$ python3 -q
>>> import numpy as np
>>> np.set_printoptions(precision=3, suppress=True, linewidth=140, sign=" ")
>>> J = np.load("case4.npy")
>>> print(J)
[[ 0.41   0.082  0.41   0.246  0.082]
 [ 0.082  0.016  0.082  0.049  0.016]
 [ 0.41   0.082  0.41   0.246  0.082]
 [ 0.246  0.049  0.246  0.148  0.049]
 [ 0.082  0.016  0.082  0.049  0.016]]
>>> B = J / np.linalg.norm(J, axis=1, keepdims=True)
>>> G = B @ B.T
>>> (G - 2 * np.eye(5)).round(6).argmax(axis=1)
array([ 1,  0,  0,  0,  0])
>>> print(np.degrees(np.arccos(np.clip(G[3, 1], -1, 1))))
0.0
>>> G[3]
array([ 1.,  1.,  1.,  1.,  1.])
>>> G
array([[ 1.,  1.,  1.,  1.,  1.],
       [ 1.,  1.,  1.,  1.,  1.],
       [ 1.,  1.,  1.,  1.,  1.],
       [ 1.,  1.,  1.,  1.,  1.],
       [ 1.,  1.,  1.,  1.,  1.]])
>>> np.linalg.norm(B, axis=1)
array([ 1.,  1.,  1.,  1.,  1.])
>>> U, sig, Vt = np.linalg.svd(J)
>>> print(np.argmax(sig[:-1] / (sig[1:] + 1e-6)) + 1)
1
>>> B = U[:, :1] @ np.diag(sig[:1]) @ Vt[:1]
>>> B
array([[ 0.41 ,  0.082,  0.41 ,  0.246,  0.082],
       [ 0.082,  0.016,  0.082,  0.049,  0.016],
       [ 0.41 ,  0.082,  0.41 ,  0.246,  0.082],
       [ 0.246,  0.049,  0.246,  0.148,  0.049],
       [ 0.082,  0.016,  0.082,  0.049,  0.016]])
>>> round(np.linalg.norm(J - B, 2), 3), round(float(sig[1]), 3)
(np.float64(0.0), 0.0)
>>> mat = np.loadtxt("w.csv", delimiter=",")
>>> mat
array([[ 6.,  5.,  0.],
       [ 5.,  6.,  0.],
       [ 0.,  0.,  6.]])
>>> ev, V = np.linalg.eigh(J)
>>> np.round(V.T @ V, 3) + 0
array([[ 1.,  0.,  0.,  0.,  0.],
       [ 0.,  1.,  0.,  0.,  0.],
       [ 0.,  0.,  1.,  0.,  0.],
       [ 0.,  0.,  0.,  1.,  0.],
       [ 0.,  0.,  0.,  0.,  1.]])
>>> vec = np.ones(3)
>>> for _ in range(7):
...     vec = mat @ vec
...     vec /= np.linalg.norm(vec)
...     print(round(vec @ mat @ vec, 3))
... 
10.353
10.788
10.935
10.98
10.994
10.998
10.999
>>> round(np.linalg.eigvalsh(mat)[-1], 3)
np.float64(11.0)
>>> print((mat + mat.T) / 2)
[[ 6.  5.  0.]
 [ 5.  6.  0.]
 [ 0.  0.  6.]]
>>> np.linalg.matrix_power(mat, 2)
array([[ 61.,  60.,   0.],
       [ 60.,  61.,   0.],
       [  0.,   0.,  36.]])
>>> mat @ mat
array([[ 61.,  60.,   0.],
       [ 60.,  61.,   0.],
       [  0.,   0.,  36.]])
>>> np.sort(np.abs(np.linalg.eigvals(mat)))
array([  1.,   6.,  11.])
>>> np.allclose(mat, mat.T)
True
